>>> import numpy as np
>>> import numpy.linalg as la
>>> np.set_printoptions(suppress=True, linewidth=100)
>>> Y = np.array([[1, -3], [0, -3]])
>>> M = np.tile(Y, (2, 2))
>>> M
array([[ 1, -3,  1, -3],
       [ 0, -3,  0, -3],
       [ 1, -3,  1, -3],
       [ 0, -3,  0, -3]])
>>> f, g = M[3], M[0]
>>> f @ f
np.int64(18)
>>> p = (f @ g) / (f @ f) * f
>>> np.outer(f, g)
array([[ 0,  0,  0,  0],
       [-3,  9, -3,  9],
       [ 0,  0,  0,  0],
       [-3,  9, -3,  9]])
>>> la.matrix_rank(np.outer(f, g))
np.int64(1)
>>> (g - p) @ f
np.float64(0.0)
>>> Y = M / la.norm(M, axis=1, keepdims=True)
>>> G = Y @ Y.T
>>> G[1].round(3)
array([0.949, 1.   , 0.949, 1.   ])
>>> (G - 2 * np.eye(4)).round(6).argmax(axis=1)
array([2, 3, 0, 1])
>>> np.round(la.norm(Y, axis=1), 3)
array([1., 1., 1., 1.])
>>> G.round(3)
array([[1.   , 0.949, 1.   , 0.949],
       [0.949, 1.   , 0.949, 1.   ],
       [1.   , 0.949, 1.   , 0.949],
       [0.949, 1.   , 0.949, 1.   ]])
>>> np.degrees(np.arccos(np.clip(G[1, 3], -1, 1)))
np.float64(0.0)
>>> (np.abs(G) > 0.9).astype(int)
array([[1, 1, 1, 1],
       [1, 1, 1, 1],
       [1, 1, 1, 1],
       [1, 1, 1, 1]])
>>> W0 = np.array([[1.2, 2.8, 1.3, -0.2],
...     [2.4, -0.5, 0.2, -1.0],
...     [1.1, -0.8, 0.2, -0.7],
...     [1.7, 0.4, -0.2, -1.8],
...     [-0.7, -0.9, 0.2, 0.6]])
>>> W0
array([[ 1.2,  2.8,  1.3, -0.2],
       [ 2.4, -0.5,  0.2, -1. ],
       [ 1.1, -0.8,  0.2, -0.7],
       [ 1.7,  0.4, -0.2, -1.8],
       [-0.7, -0.9,  0.2,  0.6]])
>>> U, sigma, Vh = la.svd(W0, full_matrices=False)
>>> np.allclose(U * sigma @ Vh, W0)
True
>>> np.round(np.cumsum(sigma ** 2) / np.sum(sigma ** 2), 3)
array([0.614, 0.949, 0.994, 1.   ])
>>> (sigma > 1e-8).sum()
np.int64(4)
>>> q = W0.astype(float).copy()
>>> for j in range(4):
...     q[:, j] -= q[:, :j] @ (q[:, :j].T @ q[:, j])
...     q[:, j] /= la.norm(q[:, j])
... 
>>> np.round(q.T @ W0, 3) + 0
array([[ 3.434,  0.754,  0.518, -2.007],
       [ 0.   ,  3.022,  0.903,  0.249],
       [ 0.   ,  0.   ,  0.875,  0.794],
       [ 0.   ,  0.   ,  0.   ,  0.641]])
>>> x0 = np.array([-2, -2, -1, -1])
>>> y = W0 @ x0
>>> y.round(3)
array([-9.1, -3. , -0.1, -2.2,  2.4])
>>> rng = np.random.default_rng(45)
>>> y = y + 0.1 * rng.normal(size=5)
>>> y.round(3)
array([-9.146, -3.062, -0.086, -2.116,  2.385])
>>> c, *_ = la.lstsq(W0, y)
>>> round(float(la.norm(y - W0 @ c)), 3)
0.006
>>> Y = np.c_[W0[:, :3] @ np.array([[1, 1, 2], [2, 2, 1], [1, 2, 1]]), np.array([1, 2, 2, 0, 1])]
>>> Y.round(3)
array([[ 8.1,  9.4,  6.5,  1. ],
       [ 1.6,  1.8,  4.5,  2. ],
       [-0.3, -0.1,  1.6,  2. ],
       [ 2.3,  2.1,  3.6,  0. ],
       [-2.3, -2.1, -2.1,  1. ]])
>>> np.round(la.norm(Y - W0 @ la.lstsq(W0, Y)[0], axis=0), 3) + 0
array([0.   , 0.   , 0.   , 0.163])
>>> la.matrix_rank(Y)
np.int64(4)
>>> x0 = np.array([5, -2, -1, 5])
>>> y = W0 @ x0
>>> c, lr = np.zeros(4), 1 / la.norm(W0, 2) ** 2
>>> for i in range(6):
...     c -= lr * W0.T @ (W0 @ c - y)
...     if i % 2 == 0: print(i, round(la.norm(W0 @ c - y), 3))
... 
0 6.041
2 4.755
4 4.171
>>> c.round(3)
array([ 1.85 , -1.896,  0.516,  0.293])
>>> X = np.loadtxt("x.csv", delimiter=",")
>>> X
array([[ -0.266,   0.234,   0.197,  -0.047,   0.401,   0.251],
       [ -6.586,   3.652,   5.577,  -0.966,   6.516,   4.698],
       [ -5.224,   2.986,   4.489,  -0.708,   5.278,   3.736],
       [ 11.063,  -6.398,  -9.484,   1.57 , -11.105,  -7.869],
       [ -7.093,   4.15 ,   6.135,  -1.044,   7.214,   5.143],
       [ -8.072,   4.59 ,   6.917,  -1.164,   8.127,   5.713],
       [ -5.008,   2.76 ,   4.116,  -0.657,   4.951,   3.51 ],
       [ -1.333,   0.772,   1.113,  -0.186,   1.319,   0.922],
       [ -1.717,   0.83 ,   1.381,  -0.208,   1.651,   1.209],
       [ -9.42 ,   5.392,   8.027,  -1.425,   9.418,   6.729],
       [ 11.547,  -6.644,  -9.905,   1.62 , -11.537,  -8.403],
       [-20.646,  11.805,  17.657,  -2.983,  20.641,  14.79 ],
       [  3.675,  -2.136,  -3.091,   0.52 ,  -3.746,  -2.691],
       [  2.29 ,  -1.294,  -1.919,   0.348,  -2.348,  -1.556],
       [ -6.492,   3.714,   5.593,  -0.91 ,   6.57 ,   4.675],
       [-11.26 ,   6.379,   9.615,  -1.623,  11.278,   8.045],
       [-12.631,   7.201,  10.849,  -1.8  ,  12.615,   9.124],
       [ -0.896,   0.455,   0.858,  -0.195,   1.002,   0.696],
       [ -2.232,   1.375,   1.963,  -0.366,   2.21 ,   1.579],
       [ -2.299,   1.209,   1.992,  -0.35 ,   2.205,   1.657],
       [ -4.11 ,   2.334,   3.336,  -0.645,   3.985,   2.803],
       [-16.298,   9.315,  14.073,  -2.309,  16.384,  11.81 ],
       [-16.923,   9.764,  14.439,  -2.418,  16.869,  12.135],
       [  5.31 ,  -2.965,  -4.465,   0.752,  -5.27 ,  -3.811],
       [ -4.564,   2.709,   4.073,  -0.756,   4.764,   3.401],
       [  5.863,  -3.338,  -5.021,   0.868,  -5.872,  -4.215],
       [  9.636,  -5.531,  -8.277,   1.425,  -9.786,  -7.006],
       [ -2.962,   1.662,   2.505,  -0.461,   2.793,   2.081],
       [  6.652,  -3.764,  -5.747,   0.989,  -6.686,  -4.744],
       [ -5.256,   2.92 ,   4.467,  -0.717,   5.248,   3.777],
       [  7.35 ,  -4.215,  -6.176,   1.035,  -7.305,  -5.134],
       [  8.397,  -4.813,  -7.187,   1.166,  -8.465,  -5.947],
       [ 10.207,  -5.917,  -8.75 ,   1.483, -10.204,  -7.369]])
>>> X.shape
(33, 6)
>>> round(la.norm(X), 3)
np.float64(92.933)
>>> Ac = (X - X.mean(axis=0)) / X.std(axis=0)
>>> np.round(Ac.std(axis=0), 3)
array([1., 1., 1., 1., 1., 1.])
>>> c = la.lstsq(np.delete(Ac, 4, axis=1), Ac[:, 4])[0]
>>> round(float(1 - np.var(Ac[:, 4] - np.delete(Ac, 4, axis=1) @ c)), 3)
1.0
>>> Y = np.c_[X[:, :1] @ np.array([[1]]), np.array([2, 2, 0, -2, -2, 3, -2, -3, -1, 0, 2, 0, -3, -2, -2, 3, 2, -1, 1, -1, 3, 0, -2, -3, 0, 1, -3, 2, 2, 3, -1, -3, 2])]
>>> Y
array([[ -0.266,   2.   ],
       [ -6.586,   2.   ],
       [ -5.224,   0.   ],
       [ 11.063,  -2.   ],
       [ -7.093,  -2.   ],
       [ -8.072,   3.   ],
       [ -5.008,  -2.   ],
       [ -1.333,  -3.   ],
       [ -1.717,  -1.   ],
       [ -9.42 ,   0.   ],
       [ 11.547,   2.   ],
       [-20.646,   0.   ],
       [  3.675,  -3.   ],
       [  2.29 ,  -2.   ],
       [ -6.492,  -2.   ],
       [-11.26 ,   3.   ],
       [-12.631,   2.   ],
       [ -0.896,  -1.   ],
       [ -2.232,   1.   ],
       [ -2.299,  -1.   ],
       [ -4.11 ,   3.   ],
       [-16.298,   0.   ],
       [-16.923,  -2.   ],
       [  5.31 ,  -3.   ],
       [ -4.564,   0.   ],
       [  5.863,   1.   ],
       [  9.636,  -3.   ],
       [ -2.962,   2.   ],
       [  6.652,   2.   ],
       [ -5.256,   3.   ],
       [  7.35 ,  -1.   ],
       [  8.397,  -3.   ],
       [ 10.207,   2.   ]])
>>> la.matrix_rank(Y)
np.int64(2)
>>> np.round(la.lstsq(X, Y[:, 0])[0], 3) + 0
array([1., 0., 0., 0., 0., 0.])
>>> la.matrix_rank(np.c_[X, Y])
np.int64(7)
>>> np.round(la.norm(la.qr(X)[0].T @ Y, axis=0) ** 2 / ((Y ** 2).sum(axis=0) + 1e-12), 3)
array([1.   , 0.197])
>>> Ac = X - X.mean(axis=0)
>>> V = la.svd(Ac)[2][:1]
>>> Y = Ac - Ac @ V.T @ V
>>> np.round(np.diag(V.T @ V), 3)
array([0.278, 0.091, 0.203, 0.006, 0.279, 0.143])
>>> np.round((Ac @ V.T).std(axis=0), 3)
array([15.681])
>>> K = np.maximum(np.array([[-1],
...     [1],
...     [-1],
...     [-3],
...     [-1],
...     [0],
...     [-1],
...     [0],
...     [-2],
...     [-3],
...     [2],
...     [1],
...     [-2],
...     [-2],
...     [3],
...     [3],
...     [0]]) @ np.array([[0, -3, -2]]) + np.array([2, -3, -2]), 0)
>>> K
array([[2, 0, 0],
       [2, 0, 0],
       [2, 0, 0],
       [2, 6, 4],
       [2, 0, 0],
       [2, 0, 0],
       [2, 0, 0],
       [2, 0, 0],
       [2, 3, 2],
       [2, 6, 4],
       [2, 0, 0],
       [2, 0, 0],
       [2, 3, 2],
       [2, 3, 2],
       [2, 0, 0],
       [2, 0, 0],
       [2, 0, 0]])
>>> rank = la.matrix_rank(K)
>>> rank
np.int64(2)
>>> ns = la.svd(K)[2][rank:].T
>>> [int(la.matrix_rank(K[:i])) for i in range(1, len(K) + 1)]
[1, 1, 1, 2, 2, 2, 2, 2, 2, 2, 2, 2, 2, 2, 2, 2, 2]
>>> ns.shape
(3, 1)
>>> np.round(ns[:, 0] / ns[np.abs(ns[:, 0]).round(6).argmax(), 0], 3)
array([ 0.   , -0.667,  1.   ])
>>> np.round(K @ ns, 3) + 0
array([[0.],
       [0.],
       [0.],
       [0.],
       [0.],
       [0.],
       [0.],
       [0.],
       [0.],
       [0.],
       [0.],
       [0.],
       [0.],
       [0.],
       [0.],
       [0.],
       [0.]])
>>> [int(la.matrix_rank(np.delete(K, i, axis=0))) for i in range(17)]
[2, 2, 2, 2, 2, 2, 2, 2, 2, 2, 2, 2, 2, 2, 2, 2, 2]
>>> np.allclose(K @ ns, 0)
True
>>> E = np.array([[1, 0, 0, 0, 0, 0, 0],
...     [1, 1, 0, 0, 0, 0, 0],
...     [0, 0, 1, 0, 0, 0, 0],
...     [0, -2, -2, 1, 0, 0, 0],
...     [0, -1, 1, 2, 1, 0, 0],
...     [0, 0, -1, 1, 0, 1, 0],
...     [1, 1, -1, 2, -1, -1, 1]])
>>> E
array([[ 1,  0,  0,  0,  0,  0,  0],
       [ 1,  1,  0,  0,  0,  0,  0],
       [ 0,  0,  1,  0,  0,  0,  0],
       [ 0, -2, -2,  1,  0,  0,  0],
       [ 0, -1,  1,  2,  1,  0,  0],
       [ 0,  0, -1,  1,  0,  1,  0],
       [ 1,  1, -1,  2, -1, -1,  1]])
>>> q, V = la.qr(E[:, :6])[0], la.qr(E[:, 6:])[0]
>>> sigma = la.svd(q.T @ V, compute_uv=False)
>>> sigma.round(3)
array([0.998])
>>> round(la.norm(q @ q.T - V @ V.T, 2), 3)
np.float64(1.0)
>>> m1 = np.array([[-7, 0, -7, 14],
...     [8, 0, 8, -16],
...     [-8, 0, -8, 16],
...     [-6, 0, -6, 12],
...     [8, 0, 8, -16],
...     [-5, 0, -5, 10],
...     [2, 0, 2, -4],
...     [-8, 0, -8, 16]])
>>> m1
array([[ -7,   0,  -7,  14],
       [  8,   0,   8, -16],
       [ -8,   0,  -8,  16],
       [ -6,   0,  -6,  12],
       [  8,   0,   8, -16],
       [ -5,   0,  -5,  10],
       [  2,   0,   2,  -4],
       [ -8,   0,  -8,  16]])
>>> G = m1.T @ m1
>>> G
array([[ 370,    0,  370, -740],
       [   0,    0,    0,    0],
       [ 370,    0,  370, -740],
       [-740,    0, -740, 1480]])
>>> m1.mean(axis=0)
array([-2.,  0., -2.,  4.])
>>> np.count_nonzero(m1)
np.int64(24)
>>> F = np.loadtxt("layer1.csv", delimiter=",")
>>> F.round(3)
array([[-0.193,  0.766,  0.462, -0.403],
       [ 0.064, -0.273, -0.312, -0.908],
       [-0.386,  0.446, -0.8  ,  0.114],
       [-0.9  , -0.375,  0.221, -0.027]])
>>> P = np.triu(np.array([[-8, -7, 6, -9], [5, 0, 3, -4], [2, -5, -9, 5], [-2, 5, 8, -3]]), 1) + np.eye(4)
>>> Y = P @ F @ la.inv(P)
>>> np.round(np.poly(Y), 3) + 0
array([ 1.   ,  1.293,  0.   , -1.293, -1.   ])
>>> np.round(np.trace(Y), 3), np.round(np.trace(F), 3)
(np.float64(-1.293), np.float64(-1.293))
>>> x0 = np.array([-1, 0, -1, 0])
>>> round(la.det(F), 3)
np.float64(-1.0)
>>> np.round(la.norm(x0), 3), np.round(la.norm(F @ x0), 3)
(np.float64(1.414), np.float64(1.414))
>>> [p for p in range(1, 25) if np.allclose(la.matrix_power(F, p), np.eye(4))]
[]
>>> 4 - la.matrix_rank(F - np.eye(4), tol=1e-8)
np.int64(1)
>>> np.round(la.inv(F), 3)
array([[-0.193,  0.064, -0.386, -0.9  ],
       [ 0.766, -0.273,  0.446, -0.375],
       [ 0.462, -0.312, -0.8  ,  0.221],
       [-0.403, -0.908,  0.114, -0.027]])
>>> z = rng.permutation(4)
>>> z
array([2, 0, 1, 3])
>>> Y = F[z][:, z]
>>> round(float(np.trace(Y)), 3)
-1.293
>>> round(la.det(Y), 3), np.round(la.det(F[z]), 3)
(np.float64(-1.0), np.float64(-1.0))
>>> np.round(np.diag(Y), 3)
array([-0.8  , -0.193, -0.273, -0.027])
>>> np.allclose(Y, F)
False
>>> arr = np.array([[0.0, 0.0, 0.0, 0.0, 1.0, 1.0],
...     [0.0, 0.0, 0.0, 0.0, 1.0, 2.0],
...     [0.0, 0.0, 0.0, 0.0, 0.0, 2.0],
...     [0.0, 0.0, 0.0, 0.0, 0.0, 0.0],
...     [1.0, 1.0, 0.0, 0.0, 0.0, 0.0],
...     [1.0, 2.0, 2.0, 0.0, 0.0, 0.0]])
>>> arr
array([[0., 0., 0., 0., 1., 1.],
       [0., 0., 0., 0., 1., 2.],
       [0., 0., 0., 0., 0., 2.],
       [0., 0., 0., 0., 0., 0.],
       [1., 1., 0., 0., 0., 0.],
       [1., 2., 2., 0., 0., 0.]])
>>> np.round(la.eigvalsh(arr).min(), 3)
np.float64(-3.18)
>>> np.all(la.eigvalsh(arr) > 0)
np.False_
